$ python3 -q
>>> import numpy as np
>>> np.set_printoptions(suppress=True, linewidth=100)
>>> tidy = lambda a: np.round(a, 3) + 0
>>> m1 = np.load("data.npy")
>>> tidy(m1)
array([[-1.295,  0.27 ,  0.338, -0.144],
       [ 0.27 , -0.631, -0.767,  0.3  ],
       [ 0.338, -0.767, -1.204, -0.321],
       [-0.144,  0.3  , -0.321, -1.87 ]])
>>> W = np.array([[3, 0, 2, 0, 2], [4, 2, 2, 3, 3], [1, 3, 5, 2, 3], [1, 1, 2, 1, 5]])
>>> coef = np.array([0, -2, -1, 1, 1])
>>> hid = np.maximum(m1 @ W + coef, 0)
>>> tidy(hid)
array([[0.   , 0.   , 0.   , 2.342, 0.   ],
       [0.   , 0.   , 0.   , 0.   , 0.   ],
       [0.   , 0.   , 0.   , 0.   , 0.   ],
       [0.   , 0.   , 0.   , 0.   , 0.   ]])
>>> (hid > 0).mean(axis=0)
array([0.  , 0.  , 0.  , 0.25, 0.  ])
>>> Z = np.array([[-8, 0], [-2, -8], [-6, 6], [5, -4], [-4, -4]])
>>> tidy(hid @ Z)
array([[11.709, -9.368],
       [ 0.   ,  0.   ],
       [ 0.   ,  0.   ],
       [ 0.   ,  0.   ]])
>>> arr = np.diag(3 * np.array([-1, -1, -3, -2])) + np.array([[1, 2, 2, 0], [-2, 2, -2, 0], [2, 0, 1, 0], [-1, 1, -1, 2]])
>>> arr
array([[-2,  2,  2,  0],
       [-2, -1, -2,  0],
       [ 2,  0, -8,  0],
       [-1,  1, -1, -4]])
>>> vec = np.array([8, 6, 2, 7])
>>> a = np.maximum(arr @ vec, 0)
>>> print(np.maximum(arr @ (3 * vec), 0))
[0 0 0 0]
>>> np.maximum(arr @ vec, 0) - np.maximum(-arr @ vec, 0)
array([  0, -26,   0, -32])
>>> print(np.flatnonzero(a > 1e-9))
[]
>>> arr.T @ a
array([0, 0, 0, 0])
>>> a
array([0, 0, 0, 0])
>>> np.tanh(arr @ vec)
array([ 0., -1.,  0., -1.])
>>> vec = np.array([1, 1, 1, -1])
>>> np.sign((arr @ vec).round(6))
array([ 1, -1, -1,  1])
>>> np.einsum("ij,j->i", arr, vec)
array([ 2, -5, -6,  3])
>>> (arr * vec).sum(axis=1)
array([ 2, -5, -6,  3])
>>> proj = np.triu(np.array([[-2, -3, 1, 2], [-1, -2, 1, 2], [2, 0, 0, 1], [3, 0, -2, 2]]), 1) + np.eye(4)
>>> A2 = proj @ arr @ np.linalg.inv(proj)
>>> tidy(np.linalg.det(A2))
np.float64(208.0)
>>> A2
array([[  4.,  19., -25., -29.],
       [ -2.,  -5.,  -5.,  11.],
       [  1.,   4., -14.,   0.],
       [ -1.,  -2.,   2.,   0.]])
>>> np.linalg.matrix_rank(A2)
np.int64(4)
>>> X = np.abs(np.array([[0, -2, -1], [-3, 3, 1], [1, 0, -3]])) + np.eye(3)
>>> X = X / X.sum(axis=1, keepdims=True)
>>> X
array([[0.25 , 0.5  , 0.25 ],
       [0.375, 0.5  , 0.125],
       [0.2  , 0.   , 0.8  ]])
>>> # rows sum to 1
>>> w, evecs = np.linalg.eig(X)
>>> tidy(np.prod(w))
np.float64(-0.063)
>>> tidy(X @ evecs[:, 0] - w[0] * evecs[:, 0])
array([0., 0., 0.])
>>> print(tidy(w))
[-0.097  1.     0.647]
>>> W0 = np.load("out2.npy")
>>> tidy(W0)
array([[  1.63 ,   2.63 ,   3.511,   1.464],
       [ -5.085,  -4.085,  -4.906,  -1.052],
       [ -5.241,  -4.241,  -4.431,  -1.177],
       [  0.222,   1.222,   1.289,   0.982],
       [  2.313,   3.313,   7.315,   1.425],
       [  2.36 ,   3.36 ,  -1.969,   2.377],
       [ -3.057,  -2.057,  -3.122,  -0.216],
       [ -3.59 ,  -2.59 ,  -5.068,  -0.288],
       [ -2.138,  -1.138,   6.009,  -0.67 ],
       [ -4.33 ,  -3.33 ,  -4.069,  -0.758],
       [ -2.171,  -1.171,   0.493,  -0.135],
       [  1.263,   2.263,   4.763,   1.155],
       [ -0.689,   0.311,  -3.778,   1.033],
       [  4.353,   5.353,   5.643,   2.612],
       [ -6.212,  -5.212,  -3.71 ,  -1.735],
       [  7.781,   8.781,   1.843,   4.706],
       [ -3.309,  -2.309,  -3.531,  -0.301],
       [  3.648,   4.648,   9.423,   1.882],
       [ -5.914,  -4.914,  -8.439,  -1.113],
       [ -3.607,  -2.607,   3.201,  -1.124],
       [  0.414,   1.414,   2.092,   0.998],
       [ -2.453,  -1.453,   1.714,  -0.398],
       [ -5.472,  -4.472, -10.267,  -0.709],
       [ -9.152,  -8.152,  -1.746,  -3.402],
       [  1.335,   2.335,   2.598,   1.408],
       [  3.788,   4.788,  10.241,   1.87 ],
       [ -3.175,  -2.175,   0.812,  -0.669],
       [-10.007,  -9.007,  -5.588,  -3.445],
       [  1.491,   2.491,   7.739,   0.972]])
>>> # null space of dimension 1
>>> U, s, VT = np.linalg.svd(W0)
>>> print(np.argmax(s[:-1] / (s[1:] + 1e-6)) + 1)
3
>>> A2 = U[:, :3] @ np.diag(s[:3]) @ VT[:3]
>>> np.linalg.matrix_rank(W0, rtol=0.05)
np.int64(3)
>>> tidy(A2)
array([[  1.63 ,   2.63 ,   3.511,   1.464],
       [ -5.085,  -4.085,  -4.906,  -1.052],
       [ -5.241,  -4.241,  -4.431,  -1.177],
       [  0.222,   1.222,   1.289,   0.982],
       [  2.313,   3.313,   7.315,   1.425],
       [  2.36 ,   3.36 ,  -1.969,   2.377],
       [ -3.057,  -2.057,  -3.122,  -0.216],
       [ -3.59 ,  -2.59 ,  -5.068,  -0.288],
       [ -2.138,  -1.138,   6.009,  -0.67 ],
       [ -4.33 ,  -3.33 ,  -4.069,  -0.758],
       [ -2.171,  -1.171,   0.493,  -0.135],
       [  1.263,   2.263,   4.763,   1.155],
       [ -0.689,   0.311,  -3.778,   1.033],
       [  4.353,   5.353,   5.643,   2.612],
       [ -6.212,  -5.212,  -3.71 ,  -1.735],
       [  7.781,   8.781,   1.843,   4.706],
       [ -3.309,  -2.309,  -3.531,  -0.301],
       [  3.648,   4.648,   9.423,   1.882],
       [ -5.914,  -4.914,  -8.439,  -1.113],
       [ -3.607,  -2.607,   3.201,  -1.124],
       [  0.414,   1.414,   2.092,   0.998],
       [ -2.453,  -1.453,   1.714,  -0.398],
       [ -5.472,  -4.472, -10.267,  -0.709],
       [ -9.152,  -8.152,  -1.746,  -3.402],
       [  1.335,   2.335,   2.598,   1.408],
       [  3.788,   4.788,  10.241,   1.87 ],
       [ -3.175,  -2.175,   0.812,  -0.669],
       [-10.007,  -9.007,  -5.588,  -3.445],
       [  1.491,   2.491,   7.739,   0.972]])
>>> rng = np.random.default_rng(84448)
>>> idx = rng.integers(0, 3, 5)
>>> feats = np.triu((idx[:, None] == idx) & (rng.random((5, 5)) < 0.8), 1).astype(int)
>>> feats += feats.T
>>> feats
array([[0, 1, 0, 0, 0],
       [1, 0, 0, 0, 0],
       [0, 0, 0, 0, 0],
       [0, 0, 0, 0, 0],
       [0, 0, 0, 0, 0]])
>>> w, evecs = np.linalg.eigh(feats)
>>> vec = np.array([-1, 2, 1, 2, 1])
>>> np.abs(feats).sum(axis=1).max(), np.abs(w).max()
(np.int64(1), np.float64(1.0))
>>> tidy(evecs * np.abs(w) @ evecs.T)
array([[1., 0., 0., 0., 0.],
       [0., 1., 0., 0., 0.],
       [0., 0., 0., 0., 0.],
       [0., 0., 0., 0., 0.],
       [0., 0., 0., 0., 0.]])
>>> tidy(evecs * np.maximum(w, 0) @ evecs.T)
array([[0.5, 0.5, 0. , 0. , 0. ],
       [0.5, 0.5, 0. , 0. , 0. ],
       [0. , 0. , 0. , 0. , 0. ],
       [0. , 0. , 0. , 0. , 0. ],
       [0. , 0. , 0. , 0. , 0. ]])
>>> print(tidy(vec @ feats @ vec / (vec @ vec)), w[0], w[-1])
-0.364 -1.0 1.0
>>> (np.sign(evecs[:, -1].round(6)) == np.sign(evecs[0, -1].round(6))).astype(int)
array([1, 1, 0, 0, 0])
>>> rk = np.linalg.matrix_rank(feats)
>>> rk
np.int64(2)
>>> N = np.linalg.svd(feats)[2][rk:].T
>>> feats @ N
array([[0., 0., 0.],
       [0., 0., 0.],
       [0., 0., 0.],
       [0., 0., 0.],
       [0., 0., 0.]])
>>> [int(np.linalg.matrix_rank(np.delete(feats, i, axis=0))) for i in range(5)]
[1, 1, 2, 2, 2]
>>> print([int(np.linalg.matrix_rank(feats[:i])) for i in range(1, len(feats) + 1)])
[1, 2, 2, 2, 2]
>>> print(np.linalg.matrix_rank(feats.T @ feats), np.linalg.matrix_rank(feats @ feats.T))
2 2
>>> N @ N.T
array([[0., 0., 0., 0., 0.],
       [0., 0., 0., 0., 0.],
       [0., 0., 1., 0., 0.],
       [0., 0., 0., 1., 0.],
       [0., 0., 0., 0., 1.]])
>>> print(np.argsort(-np.linalg.norm(feats, axis=0).round(6), kind="stable")[:3])
[0 1 2]
>>> data = np.loadtxt("w.csv", delimiter=",")
>>> data
array([[ 0.,  0.,  1.,  4.],
       [ 1.,  0.,  1.,  5.],
       [ 0.,  0.,  2.,  1.],
       [ 0.,  0.,  0., -1.]])
>>> idx = rng.permutation(4)
>>> idx
array([2, 3, 1, 0])
>>> A2 = data[idx][:, idx]
>>> print(tidy(np.linalg.det(A2)), tidy(np.linalg.det(data[idx])))
0.0 0.0
>>> tidy(np.sort(np.abs(np.linalg.eigvals(A2))))
array([0., 0., 1., 2.])
>>> np.trace(A2)
np.float64(1.0)
>>> A2
array([[ 2.,  1.,  0.,  0.],
       [ 0., -1.,  0.,  0.],
       [ 1.,  5.,  0.,  1.],
       [ 1.,  4.,  0.,  0.]])
>>> U, s, VT = np.linalg.svd(data)
>>> evecs = VT[:(s > 1e-8).sum()]
>>> vec = data[2] + -3 * data[3] + rng.integers(2) * np.eye(4)[2]
>>> vec
array([0., 0., 3., 4.])
>>> tidy(evecs.T @ evecs)
array([[1., 0., 0., 0.],
       [0., 0., 0., 0.],
       [0., 0., 1., 0.],
       [0., 0., 0., 1.]])
>>> tidy(np.linalg.norm(vec - evecs.T @ evecs @ vec))
np.float64(0.0)
>>> np.abs(np.diag(np.linalg.qr(data)[1])) > 1e-9
array([ True, False,  True,  True])
>>> np.linalg.lstsq(data[:-1].T, data[-1])[2]
np.int32(3)
>>> print(tidy(np.trace(np.linalg.pinv(data) @ data)))
3.0
>>> print(np.allclose(data[:-1].T @ np.linalg.lstsq(data[:-1].T, data[-1])[0], data[-1]))
True
>>> M = np.load("mat.npy")
>>> M
array([[ 1, -1,  1],
       [ 1,  0,  0],
       [ 1,  1,  1]])
>>> tidy(np.linalg.norm(M, axis=0))
array([1.732, 1.414, 1.414])
>>> tidy(np.linalg.norm(M, axis=1))
array([1.732, 1.   , 1.732])
>>> tidy(np.linalg.norm(M, 2))
np.float64(2.136)
>>> tidy(np.linalg.norm(M) ** 2 / np.linalg.norm(M, 2) ** 2)
np.float64(1.535)
>>> A2 = np.array([[0, 2, 1], [2, 2, 1]])
>>> Z = np.kron(A2, M)
>>> tidy(np.linalg.norm(Z, 2)), tidy(np.linalg.norm(A2, 2) * np.linalg.norm(M, 2))
(np.float64(7.516), np.float64(7.516))
>>> Z
array([[ 0,  0,  0,  2, -2,  2,  1, -1,  1],
       [ 0,  0,  0,  2,  0,  0,  1,  0,  0],
       [ 0,  0,  0,  2,  2,  2,  1,  1,  1],
       [ 2, -2,  2,  2, -2,  2,  1, -1,  1],
       [ 2,  0,  0,  2,  0,  0,  1,  0,  0],
       [ 2,  2,  2,  2,  2,  2,  1,  1,  1]])
>>> F = np.load("a.npy")
>>> F
array([[-2.703, -0.886, -0.955],
       [ 2.457, -1.2  , -1.234],
       [-0.629,  0.337, -2.914],
       [ 1.575,  2.545,  0.199],
       [-0.002,  1.494, -2.601],
       [-1.677,  1.156,  2.203],
       [ 2.566,  0.223,  1.538],
       [-0.417, -0.918, -2.826],
       [ 1.968,  2.201,  0.531],
       [ 0.095, -0.841,  2.878],
       [-2.476,  1.503, -0.782],
       [-1.551,  0.256, -2.555]])
>>> dist = np.linalg.norm(F[:, None] - F[None], axis=-1)
>>> print(dist[6].round(6).argsort(kind="stable")[:4])
[6 8 3 9]
>>> tidy(dist[:5, :5])
array([[0.   , 5.177, 3.104, 5.604, 3.958],
       [5.177, 0.   , 3.835, 4.106, 3.895],
       [3.104, 3.835, 0.   , 4.407, 1.353],
       [5.604, 4.106, 4.407, 0.   , 3.381],
       [3.958, 3.895, 1.353, 3.381, 0.   ]])
>>> tidy(np.linalg.norm(F, axis=1))
array([3.001, 3.   , 3.   , 3.   , 3.   , 3.   , 3.   , 3.   , 3.   , 3.   , 3.   , 3.   ])
>>> tidy(np.linalg.norm(F - F.mean(axis=0), axis=1))
array([3.002, 3.114, 2.441, 2.733, 2.291, 3.253, 3.366, 2.705, 2.867, 3.674, 2.625, 2.511])
>>> dist.shape
(12, 12)
>>> Ac = F - F.mean(axis=0)
>>> evecs = np.linalg.svd(Ac)[2][:1]
>>> A2 = Ac - Ac @ evecs.T @ evecs
>>> tidy(np.linalg.norm(A2) / np.linalg.norm(Ac))
np.float64(0.693)
>>> print(np.linalg.norm(A2, axis=1).round(6).argmax())
1
>>> print(tidy(np.cov(Ac @ evecs.T, rowvar=False)))
4.793
>>> A2 = np.c_[F[:, :2] @ np.array([[1, 1], [0, 1]]), np.array([-5, 0, 0, 2, -3, 5, 4, -4, -3, 2, 0, 0])]
>>> tidy(A2)
array([[-2.703, -3.589, -5.   ],
       [ 2.457,  1.257,  0.   ],
       [-0.629, -0.292,  0.   ],
       [ 1.575,  4.12 ,  2.   ],
       [-0.002,  1.492, -3.   ],
       [-1.677, -0.521,  5.   ],
       [ 2.566,  2.789,  4.   ],
       [-0.417, -1.335, -4.   ],
       [ 1.968,  4.169, -3.   ],
       [ 0.095, -0.746,  2.   ],
       [-2.476, -0.973,  0.   ],
       [-1.551, -1.295,  0.   ]])
>>> np.linalg.matrix_rank(np.c_[F, A2])
np.int64(4)
>>> proj = F @ np.linalg.solve(F.T @ F, F.T)
>>> print(tidy(proj @ F[:, 0]))
[-2.703  2.457 -0.629  1.575 -0.002 -1.677  2.566 -0.417  1.968  0.095 -2.476 -1.551]
>>> idx = rng.permutation(3)
>>> A2 = F[:, idx] * rng.choice([-1, 1], 3)
>>> A2
array([[ 2.703, -0.955,  0.886],
       [-2.457, -1.234,  1.2  ],
       [ 0.629, -2.914, -0.337],
       [-1.575,  0.199, -2.545],
       [ 0.002, -2.601, -1.494],
       [ 1.677,  2.203, -1.156],
       [-2.566,  1.538, -0.223],
       [ 0.417, -2.826,  0.918],
       [-1.968,  0.531, -2.201],
       [-0.095,  2.878,  0.841],
       [ 2.476, -0.782, -1.503],
       [ 1.551, -2.555, -0.256]])
>>> U, _, VT = np.linalg.svd(F.T @ A2)
>>> idx
array([0, 2, 1])
